>>> import numpy as np
>>> np.set_printoptions(precision=3, suppress=True, linewidth=200, sign=" ")
>>> f = np.array([2, -2, -2, 2, 1, -1, 2, -2, 1, 0, 0])
>>> feats = np.array([np.roll(f, i) for i in range(11)])
>>> feats
array([[ 2, -2, -2,  2,  1, -1,  2, -2,  1,  0,  0],
       [ 0,  2, -2, -2,  2,  1, -1,  2, -2,  1,  0],
       [ 0,  0,  2, -2, -2,  2,  1, -1,  2, -2,  1],
       [ 1,  0,  0,  2, -2, -2,  2,  1, -1,  2, -2],
       [-2,  1,  0,  0,  2, -2, -2,  2,  1, -1,  2],
       [ 2, -2,  1,  0,  0,  2, -2, -2,  2,  1, -1],
       [-1,  2, -2,  1,  0,  0,  2, -2, -2,  2,  1],
       [ 1, -1,  2, -2,  1,  0,  0,  2, -2, -2,  2],
       [ 2,  1, -1,  2, -2,  1,  0,  0,  2, -2, -2],
       [-2,  2,  1, -1,  2, -2,  1,  0,  0,  2, -2],
       [-2, -2,  2,  1, -1,  2, -2,  1,  0,  0,  2]])
>>> f = np.array([6, 9, 8, 6, -1, -1, 1, 5, -7, -9, -9])
>>> out = feats + np.outer(f, np.eye(11)[4])
>>> np.linalg.matrix_rank(np.linalg.inv(out) - np.linalg.inv(feats), tol=1e-8)
np.int64(1)
>>> round(float(np.linalg.det(out) / np.linalg.det(feats)), 3), round(1 + np.linalg.solve(feats, f)[4], 3)
(-1.922, np.float64(-1.922))
>>> out = feats[0, 0] * feats[1:] - np.outer(feats[1:, 0], feats[0])
>>> out
array([[ 0,  4, -4, -4,  4,  2, -2,  4, -4,  2,  0],
       [ 0,  0,  4, -4, -4,  4,  2, -2,  4, -4,  2],
       [ 0,  2,  2,  2, -5, -3,  2,  4, -3,  4, -4],
       [ 0, -2, -4,  4,  6, -6,  0,  0,  4, -2,  4],
       [ 0,  0,  6, -4, -2,  6, -8,  0,  2,  2, -2],
       [ 0,  2, -6,  4,  1, -1,  6, -6, -3,  4,  2],
       [ 0,  0,  6, -6,  1,  1, -2,  6, -5, -4,  4],
       [ 0,  6,  2,  0, -6,  4, -4,  4,  2, -4, -4],
       [ 0,  0, -2,  2,  6, -6,  6, -4,  2,  4, -4],
       [ 0, -8,  0,  6,  0,  2,  0, -2,  2,  0,  4]])
>>> feats[:, 0] / feats[0, 0]
array([ 1. ,  0. ,  0. ,  0.5, -1. ,  1. , -0.5,  0.5,  1. , -1. , -1. ])
>>> np.flatnonzero(~out.round(6).any(axis=1))
array([], dtype=int64)
>>> E = np.load("w.npy")
>>> E
array([[ 3,  0,  0,  0,  0,  0,  0,  0],
       [ 9,  3,  0,  0,  0,  0,  0,  0],
       [ 5,  6,  2,  0,  0,  0,  0,  0],
       [ 3,  5,  6,  4,  0,  0,  0,  0],
       [ 8,  0,  5,  1,  7,  0,  0,  0],
       [ 6,  7,  9,  2,  7,  6,  0,  0],
       [ 5,  2,  3,  4,  3,  1,  8,  0],
       [ 3,  7,  7,  8,  0,  7,  5,  0]])
>>> # null space of dimension 1
>>> rng = np.random.default_rng(94)
>>> out = E + rng.integers(-2, 3, (8, 7)) @ rng.integers(-2, 3, (7, 8))
>>> out
array([[ 10,  -3,   3,   1,  -4,  -1,  -4,   0],
       [ 12,   0,   3,   0,   2,  -1,   4,  -6],
       [  5,   0,   6,  12, -10,   5,   0,   0],
       [  8,  14,   5,   8,  -5,  -5, -11,   6],
       [  9,  -6,   2,  -5,  12,   9,   8,   8],
       [ -5,   3,  11,   9,   5,   2,  -1, -12],
       [ 11,  -2,   3,  -8,   9,   6,  15,   4],
       [  7,   1,   3,  13,   0,  13,   8,   6]])
>>> np.linalg.matrix_rank(out - E, tol=1e-8)
np.int64(7)
>>> out - E
array([[  7,  -3,   3,   1,  -4,  -1,  -4,   0],
       [  3,  -3,   3,   0,   2,  -1,   4,  -6],
       [  0,  -6,   4,  12, -10,   5,   0,   0],
       [  5,   9,  -1,   4,  -5,  -5, -11,   6],
       [  1,  -6,  -3,  -6,   5,   9,   8,   8],
       [-11,  -4,   2,   7,  -2,  -4,  -1, -12],
       [  6,  -4,   0, -12,   6,   5,   7,   4],
       [  4,  -6,  -4,   5,   0,   6,   3,   6]])
>>> ang = np.radians(60)
>>> r_ = np.eye(11)
>>> r_[6, 6] = r_[5, 5] = np.cos(ang)
>>> r_[6, 5], r_[5, 6] = -np.sin(ang), np.sin(ang)
>>> r_
array([[ 1.   ,  0.   ,  0.   ,  0.   ,  0.   ,  0.   ,  0.   ,  0.   ,  0.   ,  0.   ,  0.   ],
       [ 0.   ,  1.   ,  0.   ,  0.   ,  0.   ,  0.   ,  0.   ,  0.   ,  0.   ,  0.   ,  0.   ],
       [ 0.   ,  0.   ,  1.   ,  0.   ,  0.   ,  0.   ,  0.   ,  0.   ,  0.   ,  0.   ,  0.   ],
       [ 0.   ,  0.   ,  0.   ,  1.   ,  0.   ,  0.   ,  0.   ,  0.   ,  0.   ,  0.   ,  0.   ],
       [ 0.   ,  0.   ,  0.   ,  0.   ,  1.   ,  0.   ,  0.   ,  0.   ,  0.   ,  0.   ,  0.   ],
       [ 0.   ,  0.   ,  0.   ,  0.   ,  0.   ,  0.5  ,  0.866,  0.   ,  0.   ,  0.   ,  0.   ],
       [ 0.   ,  0.   ,  0.   ,  0.   ,  0.   , -0.866,  0.5  ,  0.   ,  0.   ,  0.   ,  0.   ],
       [ 0.   ,  0.   ,  0.   ,  0.   ,  0.   ,  0.   ,  0.   ,  1.   ,  0.   ,  0.   ,  0.   ],
       [ 0.   ,  0.   ,  0.   ,  0.   ,  0.   ,  0.   ,  0.   ,  0.   ,  1.   ,  0.   ,  0.   ],
       [ 0.   ,  0.   ,  0.   ,  0.   ,  0.   ,  0.   ,  0.   ,  0.   ,  0.   ,  1.   ,  0.   ],
       [ 0.   ,  0.   ,  0.   ,  0.   ,  0.   ,  0.   ,  0.   ,  0.   ,  0.   ,  0.   ,  1.   ]])
>>> out = feats @ r_.T
>>> round(float(np.linalg.det(r_)), 3), np.trace(r_)
(1.0, np.float64(10.0))
>>> out
array([[ 2.   , -2.   , -2.   ,  2.   ,  1.   ,  1.232,  1.866, -2.   ,  1.   ,  0.   ,  0.   ],
       [ 0.   ,  2.   , -2.   , -2.   ,  2.   , -0.366, -1.366,  2.   , -2.   ,  1.   ,  0.   ],
       [ 0.   ,  0.   ,  2.   , -2.   , -2.   ,  1.866, -1.232, -1.   ,  2.   , -2.   ,  1.   ],
       [ 1.   ,  0.   ,  0.   ,  2.   , -2.   ,  0.732,  2.732,  1.   , -1.   ,  2.   , -2.   ],
       [-2.   ,  1.   ,  0.   ,  0.   ,  2.   , -2.732,  0.732,  2.   ,  1.   , -1.   ,  2.   ],
       [ 2.   , -2.   ,  1.   ,  0.   ,  0.   , -0.732, -2.732, -2.   ,  2.   ,  1.   , -1.   ],
       [-1.   ,  2.   , -2.   ,  1.   ,  0.   ,  1.732,  1.   , -2.   , -2.   ,  2.   ,  1.   ],
       [ 1.   , -1.   ,  2.   , -2.   ,  1.   ,  0.   ,  0.   ,  2.   , -2.   , -2.   ,  2.   ],
       [ 2.   ,  1.   , -1.   ,  2.   , -2.   ,  0.5  , -0.866,  0.   ,  2.   , -2.   , -2.   ],
       [-2.   ,  2.   ,  1.   , -1.   ,  2.   , -0.134,  2.232,  0.   ,  0.   ,  2.   , -2.   ],
       [-2.   , -2.   ,  2.   ,  1.   , -1.   , -0.732, -2.732,  1.   ,  0.   ,  0.   ,  2.   ]])
>>> np.allclose(feats @ feats.T, out @ out.T)
True
>>> left, sigma, vt = np.linalg.svd(E)
>>> V = vt[:(sigma > 1e-8).sum()]
>>> x0 = E[5] + 3 * E[6] + rng.integers(2) * np.eye(8)[1]
>>> x0
array([ 21.,  14.,  18.,  14.,  16.,   9.,  24.,   0.])
>>> np.linalg.matrix_rank(np.vstack([E, x0]))
np.int64(7)
>>> np.allclose(V.T @ V @ x0, x0)
True
>>> np.round(V.T @ V, 3) + 0
array([[ 1.,  0.,  0.,  0.,  0.,  0.,  0.,  0.],
       [ 0.,  1.,  0.,  0.,  0.,  0.,  0.,  0.],
       [ 0.,  0.,  1.,  0.,  0.,  0.,  0.,  0.],
       [ 0.,  0.,  0.,  1.,  0.,  0.,  0.,  0.],
       [ 0.,  0.,  0.,  0.,  1.,  0.,  0.,  0.],
       [ 0.,  0.,  0.,  0.,  0.,  1.,  0.,  0.],
       [ 0.,  0.,  0.,  0.,  0.,  0.,  1.,  0.],
       [ 0.,  0.,  0.,  0.,  0.,  0.,  0.,  0.]])
>>> mat = np.loadtxt("x.csv", delimiter=",")
>>> mat
array([[ 1. ,  0.6, -2.1, -0.1,  1.2, -0.6,  1.3],
       [ 0.6,  0.3, -0.8,  0.6,  0. , -0.3,  0.2],
       [-0.1,  0.3,  1.4, -1.3, -0.3, -0.4, -1. ],
       [ 0.7, -0.2,  0. , -2.4,  0.9,  1.2,  1.3],
       [-0.2,  0.2, -0.3, -2. , -0.9,  0.4, -0.4],
       [-2.5,  0.3,  1.1, -2. , -0.8, -1.8, -0.2],
       [ 0.3, -1. ,  0.2, -0.5,  0.6, -0.8,  1.5],
       [ 0.4, -1.1, -0.3, -0.7, -1.3, -1.6, -0.1],
       [-1. ,  0.6,  0.5, -0.3,  0.4, -0.7,  0.4],
       [ 1.1, -0.1,  0.5,  0.3, -0.3, -1.8,  0.4]])
>>> Q, V = np.linalg.qr(mat[:, :4])[0], np.linalg.qr(mat[:, 4:])[0]
>>> sigma = np.linalg.svd(Q.T @ V, compute_uv=False)
>>> round(float(np.linalg.norm(Q @ Q.T - V @ V.T, 2)), 3)
1.0
>>> sigma
array([ 0.868,  0.542,  0.037])
